$ ipython --no-banner

In [1]: import numpy as np

In [2]: np.set_printoptions(precision=2, suppress=True, linewidth=120)

In [3]: M = np.loadtxt("w.csv", delimiter=",")

In [4]: M
Out[4]: 
array([[  3.8 ,  12.53,   1.65,   3.52, -10.73,  -3.42],
       [ -6.11,  17.19,  22.28,   9.56,   1.85, -21.85],
       [  4.93,  12.24,   2.13,   4.36, -10.2 ,  -3.98],
       [  5.19,  11.5 ,   2.21,   1.56, -12.48,  -3.59],
       [  3.84,  11.21,   1.5 ,   2.8 , -12.33,  -3.4 ],
       [ -7.54,  17.32,  22.56,   6.73,   3.41, -22.34],
       [  3.88,  11.58,   1.87,   1.  , -11.39,  -4.96],
       [  5.86,  10.21,   1.21,   3.99, -11.  ,  -3.44],
       [  4.82,   9.73,   2.64,   4.19, -11.52,  -3.17],
       [ -7.53,  14.8 ,  21.99,   7.77,   2.45, -19.84],
       [  3.65,  11.05,   1.32,   3.76, -12.38,  -3.39],
       [ -5.64,  16.1 ,  24.83,   7.95,   4.4 , -19.45],
       [  5.84,  10.44,   2.9 ,   4.  , -12.61,  -3.41],
       [ -6.44,  15.98,  23.29,   8.94,   3.6 , -19.8 ],
       [  4.38,  10.27,   0.55,   3.09, -12.31,  -4.3 ],
       [ -7.14,  16.57,  23.31,   7.97,   3.63, -22.04],
       [ -6.77,  14.55,  23.31,   8.23,   2.35, -21.77],
       [  3.32,  11.8 ,   3.47,   2.83, -11.45,  -4.22],
       [ -5.61,  15.5 ,  23.68,   7.64,   3.4 , -21.81],
       [  3.87,  10.29,   2.94,   2.51, -12.66,  -4.6 ],
       [  4.48,  10.46,   1.77,   4.32, -12.63,  -4.5 ],
       [ -6.31,  16.04,  22.19,   8.08,   3.26, -20.52],
       [  5.2 ,  11.35,   2.48,   1.59, -11.51,  -4.53],
       [ -6.44,  15.15,  22.09,   9.42,   3.59, -21.04],
       [ -7.37,  15.33,  23.22,   7.56,   4.47, -19.98],
       [ -7.41,  13.86,  24.15,   8.19,   2.32, -21.55],
       [  5.88,  10.61,   3.31,   2.63, -12.15,  -2.73]])

In [5]: P = M @ np.linalg.solve(M.T @ M, M.T)

In [6]: P @ M[:, 1]
Out[6]: 
array([12.53, 17.19, 12.24, 11.5 , 11.21, 17.32, 11.58, 10.21,  9.73, 14.8 , 11.05, 16.1 , 10.44, 15.98, 10.27, 16.57,
       14.55, 11.8 , 15.5 , 10.29, 10.46, 16.04, 11.35, 15.15, 15.33, 13.86, 10.61])

In [7]: np.round(np.linalg.eigvalsh(P), 2) + 0
Out[7]: array([0., 0., 0., 0., 0., 0., 0., 0., 0., 0., 0., 0., 0., 0., 0., 0., 0., 0., 0., 0., 0., 1., 1., 1., 1., 1., 1.])

In [8]: np.allclose(P @ P, P)
Out[8]: True
